% ipython --no-banner

In [1]: import numpy as np

In [2]: from numpy import linalg as LA

In [3]: np.set_printoptions(precision=2, suppress=True, linewidth=200)

In [4]: A = np.load("data.npy")

In [5]: A
Out[5]: 
array([[1., 5., 0.],
       [5., 2., 5.],
       [0., 5., 2.]])

In [6]: W1 = np.array([[3, 2, 3, -2, -3], [-3, -3, -2, 2, 1], [3, -1, 3, -2, -3]])

In [7]: c = np.array([0, 2, 2, 0, 1])

In [8]: hid = np.maximum(A @ W1 + c, 0)

In [9]: LA.matrix_rank(hid)
Out[9]: np.int64(3)

In [10]: W2 = np.array([[3, -8], [4, -2], [3, 8], [8, 0], [3, -9]])

In [11]: (hid @ W2).round(6).argmax(axis=1)
Out[11]: array([0, 0, 0])

In [12]: hid @ W2
Out[12]: 
array([[ 73., -27.],
       [160.,  30.],
       [ 48.,   0.]])

In [13]: rng = np.random.default_rng(2175)

In [14]: lab = rng.permutation(3)

In [15]: lab
Out[15]: array([1, 2, 0])

In [16]: other = A[lab][:, lab]

In [17]: np.sort(np.abs(LA.eigvals(other)))
Out[17]: array([1.5 , 5.34, 8.84])

In [18]: other
Out[18]: 
array([[2., 5., 5.],
       [5., 2., 0.],
       [5., 0., 1.]])

In [19]: np.diag(other)
Out[19]: array([2., 2., 1.])

In [20]: r0 = np.array([2, 2, 3])

In [21]: other = A + np.outer(r0, np.eye(3)[2])

In [22]: round(float(LA.det(other) / LA.det(A)), 2), round(float(1 + LA.solve(A, r0)[2]), 2)
Out[22]: (1.41, 1.41)

In [23]: LA.matrix_rank(other - A)
Out[23]: np.int64(1)

In [24]: other
Out[24]: 
array([[1., 5., 2.],
       [5., 2., 7.],
       [0., 5., 5.]])

In [25]: W0 = np.load("case17.npy")

In [26]: W0
Out[26]: 
array([[2, 5, 3, 6],
       [5, 2, 4, 6],
       [2, 5, 3, 6],
       [4, 6, 2, 1]])

In [27]: P = np.triu(np.array([[0, 2, 3, 1], [-2, -2, -3, 3], [1, -1, -1, 1], [2, -2, 3, 0]]), 1) + np.eye(4)

In [28]: other = P @ W0 @ LA.inv(P)

In [29]: LA.matrix_rank(other)
Out[29]: np.int64(3)

In [30]: np.trace(other), np.trace(W0)
Out[30]: (np.float64(8.0), np.int64(8))

In [31]: np.round(LA.det(other), 2)
Out[31]: np.float64(-0.0)

In [32]: round(float(LA.norm(W0, 2) / LA.norm(W0)), 2)
Out[32]: 0.94

In [33]: [round(float(x), 2) for x in LA.svd(W0, compute_uv=False)[:3]]
Out[33]: [15.9, 4.67, 3.4]

In [34]: arr = np.load("test7.npy")

In [35]: arr
Out[35]: 
array([[-1.,  1.,  1.],
       [ 1., -1.,  1.],
       [ 1.,  1., -1.]])

In [36]: r0 = np.array([-1, 0, 2])

In [37]: np.cross(arr[0, :3], arr[2, :3])
Out[37]: array([-2.,  0., -2.])

In [38]: np.polyval(r0, arr[0])
Out[38]: array([1., 1., 1.])

In [39]: np.fft.fft(arr[0])
Out[39]: array([ 1.+0.j, -2.+0.j, -2.+0.j])

In [40]: lab = rng.permutation(3)

In [41]: other = arr[:, lab] * rng.choice([-1, 1], 3)

In [42]: other
Out[42]: 
array([[-1., -1.,  1.],
       [ 1., -1., -1.],
       [-1.,  1., -1.]])

In [43]: Uu, _, Vt = LA.svd(arr.T @ other)

In [44]: np.round(Uu @ Vt, 2) + 0
Out[44]: 
array([[ 0.,  0., -1.],
       [-1.,  0.,  0.],
       [ 0., -1.,  0.]])

In [45]: np.round(LA.lstsq(arr, other)[0], 2) + 0
Out[45]: 
array([[ 0.,  0., -1.],
       [-1.,  0.,  0.],
       [ 0., -1.,  0.]])

In [46]: lab
Out[46]: array([1, 2, 0])

In [47]: r0 = np.array([3, 2, -6, 5, 5])

In [48]: mat = np.array([np.roll(r0, i) for i in range(5)])

In [49]: mat
Out[49]: 
array([[ 3,  2, -6,  5,  5],
       [ 5,  3,  2, -6,  5],
       [ 5,  5,  3,  2, -6],
       [-6,  5,  5,  3,  2],
       [ 2, -6,  5,  5,  3]])

In [50]: x0 = np.array([-3, -3, 4, -4, 7])

In [51]: target = mat @ x0

In [52]: c, lr = np.zeros(5), 1 / LA.norm(mat, 2) ** 2

In [53]: for i in range(250):
    ...:     c -= lr * mat.T @ (mat @ c - target)
    ...:     if i % 50 == 0: print(i, round(LA.norm(mat @ c - target), 2))
    ...: 
0 26.84
50 0.0
100 0.0
150 0.0
200 0.0

In [54]: c
Out[54]: array([-3., -3.,  4., -4.,  7.])

In [55]: np.round(LA.cond(mat), 2)
Out[55]: np.float64(1.23)

In [56]: (mat @ mat)[0]
Out[56]: array([-31, -23,  18,  31,  86])

In [57]: np.allclose(mat @ mat.T, mat.T @ mat)
Out[57]: True

In [58]: mat @ np.ones(5)
Out[58]: array([9., 9., 9., 9., 9.])

In [59]: F = np.loadtxt("dump.csv", delimiter=",")

In [60]: F.round(2) + 0
Out[60]: 
array([[-2.6 ,  0.53, -9.41,  2.12],
       [ 2.69, -1.11,  9.33, -2.11],
       [ 1.68, -9.82, -0.83,  0.09],
       [-2.99,  3.65, -8.6 ,  1.97],
       [-2.86,  2.4 , -9.05,  2.06],
       [ 0.46, -8.77, -4.69,  0.96],
       [-2.37, -0.72, -9.45,  2.12],
       [-2.2 , -1.53, -9.4 ,  2.1 ],
       [ 0.31, -8.55, -5.07,  1.05],
       [ 0.18, -8.33, -5.41,  1.13],
       [ 0.89,  6.02,  7.76, -1.68],
       [-1.01,  9.44,  3.08, -0.6 ],
       [ 0.89,  6.02,  7.76, -1.68],
       [-2.72,  1.29, -9.3 ,  2.1 ],
       [ 3.03, -4.33,  8.27, -1.9 ],
       [ 2.71, -8.79,  3.81, -0.94],
       [-1.79,  9.83,  0.45,  0.  ],
       [ 1.57, -9.8 , -1.25,  0.18],
       [-2.96,  7.68, -5.53,  1.32],
       [ 3.07, -5.69,  7.43, -1.73]])

In [61]: x0 = np.array([1, 0, 3, 1])

In [62]: np.sign((F @ x0).round(6))
Out[62]: array([-1.,  1., -1., -1., -1., -1., -1., -1., -1., -1.,  1.,  1.,  1., -1.,  1.,  1., -1., -1., -1.,  1.])

In [63]: LA.norm(F @ x0) <= LA.norm(F, 2) * LA.norm(x0) + 1e-9
Out[63]: np.True_

In [64]: LA.matrix_rank(F, rtol=0.1)
Out[64]: np.int64(2)

In [65]: np.round(LA.norm(F, 2) / LA.norm(F), 2)
Out[65]: np.float64(0.74)

In [66]: T = np.stack([F, 3 * F, F[::-1]])

In [67]: LA.matrix_rank(T)
Out[67]: array([2, 2, 2])

In [68]: LA.matrix_rank(T.reshape(3, -1))
Out[68]: np.int64(2)

In [69]: LA.norm(T, axis=(1, 2))
Out[69]: array([ 44.72, 134.16,  44.72])

In [70]: data = np.load("block13.npy")

In [71]: data
Out[71]: 
array([[-2, -2, -2],
       [-2, -4, -4],
       [-2, -4, -6]])

In [72]: other = np.array([[3, -6], [-8, -2], [-2, 0]])

In [73]: data @ other
Out[73]: 
array([[14, 16],
       [34, 20],
       [38, 20]])

In [74]: np.vstack([data, other.T]).shape
Out[74]: (5, 3)

In [75]: other.T @ data.T
Out[75]: 
array([[14, 34, 38],
       [16, 20, 20]])

In [76]: np.einsum("ik,kj->ij", data, other)
Out[76]: 
array([[14, 16],
       [34, 20],
       [38, 20]])

In [77]: other = np.array([[5, 5, 3], [-1, 1, 4]])

In [78]: W2 = np.kron(other, data)

In [79]: W2
Out[79]: 
array([[-10, -10, -10, -10, -10, -10,  -6,  -6,  -6],
       [-10, -20, -20, -10, -20, -20,  -6, -12, -12],
       [-10, -20, -30, -10, -20, -30,  -6, -12, -18],
       [  2,   2,   2,  -2,  -2,  -2,  -8,  -8,  -8],
       [  2,   4,   4,  -2,  -4,  -4,  -8, -16, -16],
       [  2,   4,   6,  -2,  -4,  -6,  -8, -16, -24]])

In [80]: Uu, sig, Vt = LA.svd(W2, full_matrices=False)

In [81]: np.abs(Uu[:, 0]).round(6).argmax()
Out[81]: np.int64(2)

In [82]: np.round(Uu.T @ W2 @ Vt.T, 2) + 0
Out[82]: 
array([[79.67,  0.  ,  0.  ,  0.  ,  0.  ,  0.  ],
       [ 0.  , 38.78,  0.  ,  0.  ,  0.  ,  0.  ],
       [ 0.  ,  0.  , 10.15,  0.  ,  0.  ,  0.  ],
       [ 0.  ,  0.  ,  0.  ,  4.94,  0.  ,  0.  ],
       [ 0.  ,  0.  ,  0.  ,  0.  ,  4.86,  0.  ],
       [ 0.  ,  0.  ,  0.  ,  0.  ,  0.  ,  2.37]])

In [83]: (sig > 1e-8).sum()
Out[83]: np.int64(6)

In [84]: np.round(Uu.T @ Uu, 2) + 0
Out[84]: 
array([[1., 0., 0., 0., 0., 0.],
       [0., 1., 0., 0., 0., 0.],
       [0., 0., 1., 0., 0., 0.],
       [0., 0., 0., 1., 0., 0.],
       [0., 0., 0., 0., 1., 0.],
       [0., 0., 0., 0., 0., 1.]])

In [85]: np.abs(Vt[0])
Out[85]: array([0.19, 0.34, 0.43, 0.21, 0.38, 0.48, 0.16, 0.3 , 0.37])

In [86]: sig
Out[86]: array([79.67, 38.78, 10.15,  4.94,  4.86,  2.37])

In [87]: Uu.shape, sig.shape, Vt.shape
Out[87]: ((6, 6), (6,), (6, 9))

In [88]: np.cumsum(sig ** 2) / np.sum(sig ** 2)
Out[88]: array([0.79, 0.98, 0.99, 1.  , 1.  , 1.  ])

In [89]: E = np.array([[36, -6, 18, -21, -9, -6],
    ...:     [-6, 27, 6, 7, 7, 10],
    ...:     [18, 6, 19, -11, -3, 7],
    ...:     [-21, 7, -11, 23, 21, 3],
    ...:     [-9, 7, -3, 21, 26, 3],
    ...:     [-6, 10, 7, 3, 3, 11]])

In [90]: E
Out[90]: 
array([[ 36,  -6,  18, -21,  -9,  -6],
       [ -6,  27,   6,   7,   7,  10],
       [ 18,   6,  19, -11,  -3,   7],
       [-21,   7, -11,  23,  21,   3],
       [ -9,   7,  -3,  21,  26,   3],
       [ -6,  10,   7,   3,   3,  11]])

In [91]: np.round(LA.norm(E), 2)
Out[91]: np.float64(85.39)

In [92]: np.count_nonzero(E)
Out[92]: np.int64(36)

In [93]: np.diff(E, axis=0)
Out[93]: 
array([[-42,  33, -12,  28,  16,  16],
       [ 24, -21,  13, -18, -10,  -3],
       [-39,   1, -30,  34,  24,  -4],
       [ 12,   0,   8,  -2,   5,   0],
       [  3,   3,  10, -18, -23,   8]])

In [94]: E - E[0]
Out[94]: 
array([[  0,   0,   0,   0,   0,   0],
       [-42,  33, -12,  28,  16,  16],
       [-18,  12,   1,  10,   6,  13],
       [-57,  13, -29,  44,  30,   9],
       [-45,  13, -21,  42,  35,   9],
       [-42,  16, -11,  24,  12,  17]])

In [95]: LA.matrix_rank(E)
Out[95]: np.int64(5)

In [96]: np.abs(E).max()
Out[96]: np.int64(36)
